% ipython --no-banner

In [1]: import numpy as np

In [2]: import numpy.linalg as la

In [3]: np.set_printoptions(suppress=True, linewidth=160)

In [4]: mat = np.array([[-2.0, 1.0, 1.0, 1.0, 1.0, 1.0, 1.0, 1.0],
   ...:     [1.0, -2.0, 1.0, 1.0, 1.0, 1.0, 1.0, 1.0],
   ...:     [1.0, 1.0, -2.0, 1.0, 1.0, 1.0, 1.0, 1.0],
   ...:     [1.0, 1.0, 1.0, -2.0, 1.0, 1.0, 1.0, 1.0],
   ...:     [1.0, 1.0, 1.0, 1.0, -2.0, 1.0, 1.0, 1.0],
   ...:     [1.0, 1.0, 1.0, 1.0, 1.0, -2.0, 1.0, 1.0],
   ...:     [1.0, 1.0, 1.0, 1.0, 1.0, 1.0, -2.0, 1.0],
   ...:     [1.0, 1.0, 1.0, 1.0, 1.0, 1.0, 1.0, -2.0]])

In [5]: mat
Out[5]: 
array([[-2.,  1.,  1.,  1.,  1.,  1.,  1.,  1.],
       [ 1., -2.,  1.,  1.,  1.,  1.,  1.,  1.],
       [ 1.,  1., -2.,  1.,  1.,  1.,  1.,  1.],
       [ 1.,  1.,  1., -2.,  1.,  1.,  1.,  1.],
       [ 1.,  1.,  1.,  1., -2.,  1.,  1.,  1.],
       [ 1.,  1.,  1.,  1.,  1., -2.,  1.,  1.],
       [ 1.,  1.,  1.,  1.,  1.,  1., -2.,  1.],
       [ 1.,  1.,  1.,  1.,  1.,  1.,  1., -2.]])

In [6]: np.round(la.norm(mat, axis=1), 1)
Out[6]: array([3.3, 3.3, 3.3, 3.3, 3.3, 3.3, 3.3, 3.3])

In [7]: np.round(la.norm(mat, 1), 1), np.round(la.norm(mat, np.inf), 1)
Out[7]: (np.float64(9.0), np.float64(9.0))

In [8]: mat[5] @ mat[0]
Out[8]: np.float64(2.0)

In [9]: round(float(la.norm(mat[5], 1)), 1), np.round(la.norm(mat[5], np.inf), 1)
Out[9]: (9.0, np.float64(2.0))

In [10]: la.norm(mat, axis=1).argmax()
Out[10]: np.int64(0)

In [11]: round(float(la.norm(mat) ** 2 / la.norm(mat, 2) ** 2), 1)
Out[11]: 3.5

In [12]: A = np.load("run13.npy")

In [13]: A
Out[13]: 
array([[  1,  -2,   0,  -1,  -2,   1,   0,   2],
       [  2,   0,   1,   0,  -3,   3,   1,   1],
       [  4,   1,   2,  -1,  -3,   3,   2,   3],
       [  6,  -1,   4,  -2,  -2,   4,   3,   5],
       [  8,  -2,   2,  -2,  -3,   5,   5,   5],
       [  7,  -3,   3,   0,  -4,   5,   7,   5],
       [  8,  -4,   3,  -2,  -3,   4,   9,   6],
       [  6,  -2,   5,  -4,  -1,   5,   9,   7],
       [  6,  -1,   3,  -3,  -1,   5,  10,   5],
       [  7,   0,   2,  -3,  -3,   7,  11,   7],
       [  6,  -1,   3,  -1,  -4,   6,   9,   5],
       [  6,   1,   4,  -1,  -6,   7,  11,   3],
       [  5,   1,   2,  -3,  -8,   6,   9,   4],
       [  4,   1,   0,  -2,  -8,   8,  11,   2],
       [  6,   1,   2,  -1,  -9,   6,  12,   1],
       [  4,   1,   0,   0,  -9,   5,  14,   2],
       [  6,   1,   1,   1,  -9,   6,  15,   3],
       [  8,   1,  -1,   2,  -9,   8,  17,   1],
       [  7,   2,   1,   3,  -7,   8,  15,   3],
       [  6,   0,   0,   2,  -9,   7,  15,   2],
       [  6,   2,   0,   4, -10,   7,  13,   4],
       [  7,   3,  -2,   6, -11,   6,  11,   3],
       [  6,   2,   0,   5, -10,   6,  10,   3],
       [  5,   4,   2,   5,  -8,   5,   8,   1],
       [  6,   4,   2,   4,  -7,   3,   8,   1],
       [  6,   5,   0,   2,  -7,   3,   9,   2]])

In [14]: C2 = np.cov(A, rowvar=False)

In [15]: np.round(A.std(axis=0), 1)
Out[15]: array([1.6, 2.1, 1.6, 2.8, 3.1, 1.8, 4.3, 1.8])

In [16]: np.median(A, axis=0)
Out[16]: array([ 6. ,  1. ,  2. , -0.5, -7. ,  5.5,  9.5,  3. ])

In [17]: np.round(np.corrcoef(A.T), 1)
Out[17]: 
array([[ 1. , -0.1,  0.2,  0.1, -0.1,  0.5,  0.5,  0.4],
       [-0.1,  1. , -0.5,  0.7, -0.7,  0.1,  0.3, -0.6],
       [ 0.2, -0.5,  1. , -0.6,  0.7, -0.2, -0.3,  0.6],
       [ 0.1,  0.7, -0.6,  1. , -0.7,  0.1,  0.3, -0.6],
       [-0.1, -0.7,  0.7, -0.7,  1. , -0.5, -0.7,  0.6],
       [ 0.5,  0.1, -0.2,  0.1, -0.5,  1. ,  0.8,  0.1],
       [ 0.5,  0.3, -0.3,  0.3, -0.7,  0.8,  1. , -0.1],
       [ 0.4, -0.6,  0.6, -0.6,  0.6,  0.1, -0.1,  1. ]])

In [18]: round(float(np.corrcoef(A[:, 5], A[:, 7])[0, 1]), 1)
Out[18]: 0.1

In [19]: vec = np.array([5, 0, -4, -4, -5, -4, 1, 5])

In [20]: target = A @ vec

In [21]: np.round(la.lstsq(A, target)[0], 1) + 0
Out[21]: array([ 5.,  0., -4., -4., -5., -4.,  1.,  5.])

In [22]: np.round(la.pinv(A) @ A, 1) + 0
Out[22]: 
array([[1., 0., 0., 0., 0., 0., 0., 0.],
       [0., 1., 0., 0., 0., 0., 0., 0.],
       [0., 0., 1., 0., 0., 0., 0., 0.],
       [0., 0., 0., 1., 0., 0., 0., 0.],
       [0., 0., 0., 0., 1., 0., 0., 0.],
       [0., 0., 0., 0., 0., 1., 0., 0.],
       [0., 0., 0., 0., 0., 0., 1., 0.],
       [0., 0., 0., 0., 0., 0., 0., 1.]])

In [23]: rng = np.random.default_rng(72524)

In [24]: target = target + 0.3 * rng.normal(size=26)

In [25]: target.round(1)
Out[25]: 
array([25.3, 14.9, 36. , 43.9, 64.8, 54.8, 73.9, 54.6, 50.1, 71.4, 51.6, 45.6, 74.6, 57.4, 64.2, 68.9, 73.8, 71. , 52.1, 64.1, 69.5, 76.3, 61.1, 29.8, 42.4,
       64.1])

In [26]: beta, *_ = la.lstsq(A, target)

In [27]: [round(float(la.norm(la.solve(A.T @ A + lam * np.eye(8), A.T @ target))), 2) for lam in (0, 1, 10, 100)]
Out[27]: [11.23, 10.83, 8.43, 4.59]

In [28]: Q, R = la.qr(A)

In [29]: Q.shape, R.shape
Out[29]: ((26, 8), (8, 8))

In [30]: feats = np.loadtxt("block10.csv", delimiter=",")

In [31]: feats
Out[31]: 
array([[ 1., -1.,  1., -1., -1.,  1., -1.,  1.],
       [ 1., -1.,  1., -1.,  1., -1.,  1., -1.],
       [ 1.,  1., -1., -1., -1., -1.,  1.,  1.],
       [ 1.,  1., -1., -1.,  1.,  1., -1., -1.],
       [ 1.,  1.,  1.,  1., -1., -1., -1., -1.],
       [ 1., -1., -1.,  1.,  1., -1., -1.,  1.],
       [ 1., -1., -1.,  1., -1.,  1.,  1., -1.],
       [ 1.,  1.,  1.,  1.,  1.,  1.,  1.,  1.]])

In [32]: vec = np.array([-9, 4, 7, -9, 7, -7, 2, 7])

In [33]: target = feats @ vec

In [34]: target
Out[34]: array([ -6.,  12.,   6., -12., -16., -10., -48.,   2.])

In [35]: np.round(la.solve(feats, target), 1)
Out[35]: array([-9.,  4.,  7., -9.,  7., -7.,  2.,  7.])

In [36]: np.round(la.solve(feats, feats[:, 7]), 1)
Out[36]: array([0., 0., 0., 0., 0., 0., 0., 1.])

In [37]: np.round(la.solve(feats, 2 * target), 1)
Out[37]: array([-18.,   8.,  14., -18.,  14., -14.,   4.,  14.])

In [38]: C2 = feats.T @ feats

In [39]: np.trace(C2), (feats ** 2).sum()
Out[39]: (np.float64(64.0), np.float64(64.0))

In [40]: (feats @ feats.T).shape
Out[40]: (8, 8)

In [41]: np.round(la.eigvalsh(C2)[::-1], 1)
Out[41]: array([8., 8., 8., 8., 8., 8., 8., 8.])

In [42]: u, g = feats[7], feats[5]

In [43]: u @ u
Out[43]: np.float64(8.0)

In [44]: u @ g
Out[44]: np.float64(0.0)

In [45]: p = (u @ g) / (u @ u) * u

In [46]: la.matrix_rank(np.outer(u, g))
Out[46]: np.int64(1)

In [47]: p
Out[47]: array([0., 0., 0., 0., 0., 0., 0., 0.])

In [48]: round(float(la.norm(u + g) ** 2 + la.norm(u - g) ** 2), 1)
Out[48]: 32.0

In [49]: np.outer(u, g)
Out[49]: 
array([[ 1., -1., -1.,  1.,  1., -1., -1.,  1.],
       [ 1., -1., -1.,  1.,  1., -1., -1.,  1.],
       [ 1., -1., -1.,  1.,  1., -1., -1.,  1.],
       [ 1., -1., -1.,  1.,  1., -1., -1.,  1.],
       [ 1., -1., -1.,  1.,  1., -1., -1.,  1.],
       [ 1., -1., -1.,  1.,  1., -1., -1.,  1.],
       [ 1., -1., -1.,  1.,  1., -1., -1.,  1.],
       [ 1., -1., -1.,  1.,  1., -1., -1.,  1.]])

In [50]: arr = np.load("out18.npy")

In [51]: arr.round(1) + 0
Out[51]: 
array([[ 0. ,  0.3,  3.8,  3.2],
       [-0.6, -1.4, -1. ,  1.5],
       [ 3.5, -3. ,  0. ,  1.9],
       [-1.2,  0. ,  4.4,  3.6],
       [ 0. , -1.2,  2.7,  3.1],
       [ 0.8,  0. ,  2.4,  2.5],
       [ 4.2,  0.1,  3.1,  2.4],
       [ 3.1, -2.8, -0.2,  1.7],
       [ 2.6,  0.4,  0.3,  1.3],
       [ 2.6,  0. ,  2.4,  2.3],
       [ 1.5,  0. , -1.2,  0.8],
       [ 1.2, -1.4,  4.1,  3.6],
       [ 4.2,  0.4,  3.2,  2.4],
       [ 1. , -0.4,  0.1,  1.6],
       [-0.1, -0.7,  1.9,  2.6],
       [-1.2, -0.1,  3.5,  3.3],
       [ 1. , -2.4,  3.5,  3.5],
       [ 1.1, -1.6,  3.2,  3.2],
       [-3. , -0.5, -2.3,  1. ],
       [ 2.6,  0.1,  5.8,  3.8],
       [ 4.3,  0.3,  1.9,  1.9],
       [ 3.2, -0.1,  3.4,  2.7],
       [ 0.8, -0.3, -0.1,  1.5],
       [-5.8,  0.1, -2.7,  1. ],
       [ 0.5, -0.1,  1.2,  2. ],
       [ 1.8,  1.8,  1.5,  1.6],
       [-3.3,  2.9, -0.3,  1.1],
       [ 0.4, -3.5,  3.9,  4. ],
       [-5.8,  1.1, -3. ,  0.6],
       [ 1.8,  0.5,  1.6,  2. ],
       [-2.3, -1.3, -1.8,  1.3]])

In [52]: C2 = np.cov(arr, rowvar=False)

In [53]: np.round(np.corrcoef(arr.T), 1)
Out[53]: 
array([[ 1. , -0.2,  0.5,  0.3],
       [-0.2,  1. , -0.1, -0.4],
       [ 0.5, -0.1,  1. ,  0.9],
       [ 0.3, -0.4,  0.9,  1. ]])

In [54]: np.round(arr.std(axis=0), 1)
Out[54]: array([2.6, 1.3, 2.3, 1. ])

In [55]: np.round(np.polyfit(arr[:, 1], arr[:, 3], 1), 1)
Out[55]: array([-0.3,  2.1])

In [56]: C2.shape
Out[56]: (4, 4)

In [57]: np.round(la.eigvalsh(C2)[::-1], 1) + 0
Out[57]: array([9.9, 3.3, 1.8, 0. ])
